% python3 -q
>>> import numpy as np
>>> np.set_printoptions(precision=3, suppress=True, linewidth=200, sign=" ")
>>> def tidy(a):
...     return np.round(a, 3) + 0
... 
>>> E = np.load("x.npy")
>>> E
array([[ 0,  1,  3,  0,  3,  0, -4,  0,  1, -4,  0,  6, -1, -5,  0],
       [-1,  0,  2, -3,  0,  1,  0, -2, -3, -2, -2, -2,  3,  0, -3],
       [-3, -2,  0,  3,  0, -5, -6,  2, -3,  2,  2, -1,  0,  5,  4],
       [ 0,  3, -3,  0, -1, -3,  5,  2, -6, -2, -1,  1,  3,  0, -2],
       [-3,  0,  0,  1,  0,  0, -2, -2, -5,  2, -4,  1,  2,  1, -5],
       [ 0, -1,  5,  3,  0,  0, -2,  2, -1, -2,  6,  4, -4,  4,  3],
       [ 4,  0,  6, -5,  2,  2,  0,  0,  4, -3,  0,  4,  0,  2,  3],
       [ 0,  2, -2, -2,  2, -2,  0,  0,  2,  2, -3, -6, -2, -1,  0],
       [-1,  3,  3,  6,  5,  1, -4, -2,  0, -3,  2,  4,  1, -4,  1],
       [ 4,  2, -2,  2, -2,  2,  3, -2,  3,  0,  3, -3,  1,  2,  1],
       [ 0,  2, -2,  1,  4, -6,  0,  3, -2, -3,  0,  2,  4,  4, -2],
       [-6,  2,  1, -1, -1, -4, -4,  6, -4,  3, -2,  0,  2,  0, -5],
       [ 1, -3,  0, -3, -2,  4,  0,  2, -1, -1, -4, -2,  0,  1, -1],
       [ 5,  0, -5,  0, -1, -4, -2,  1,  4, -2, -4,  0, -1,  0,  0],
       [ 0,  3, -4,  2,  5, -3, -3,  0, -1, -1,  2,  5,  1,  0,  0]])
>>> # null space of dimension 1
>>> Uu, sigma, Vh = np.linalg.svd(E)
>>> np.argmax(sigma[:-1] / (sigma[1:] + 1e-6)) + 1
np.int64(14)
>>> tidy(sigma)
array([ 19.873,  19.873,  14.384,  14.384,  11.64 ,  11.64 ,   7.427,   7.427,   5.119,   5.119,   3.84 ,   3.84 ,   2.926,   2.926,   0.   ])
>>> A2 = Uu[:, :14] @ np.diag(sigma[:14]) @ Vh[:14]
>>> tidy(np.linalg.norm(E - A2, 2)), tidy(sigma[14])
(np.float64(0.0), np.float64(0.0))
>>> tidy(np.abs(E - A2).max())
np.float64(0.0)
>>> np.linalg.matrix_rank(E, rtol=0.05)
np.int64(14)
>>> np.linalg.matrix_rank(A2)
np.int64(14)
>>> tidy(np.linalg.norm(E - A2) / np.linalg.norm(E))
np.float64(0.0)
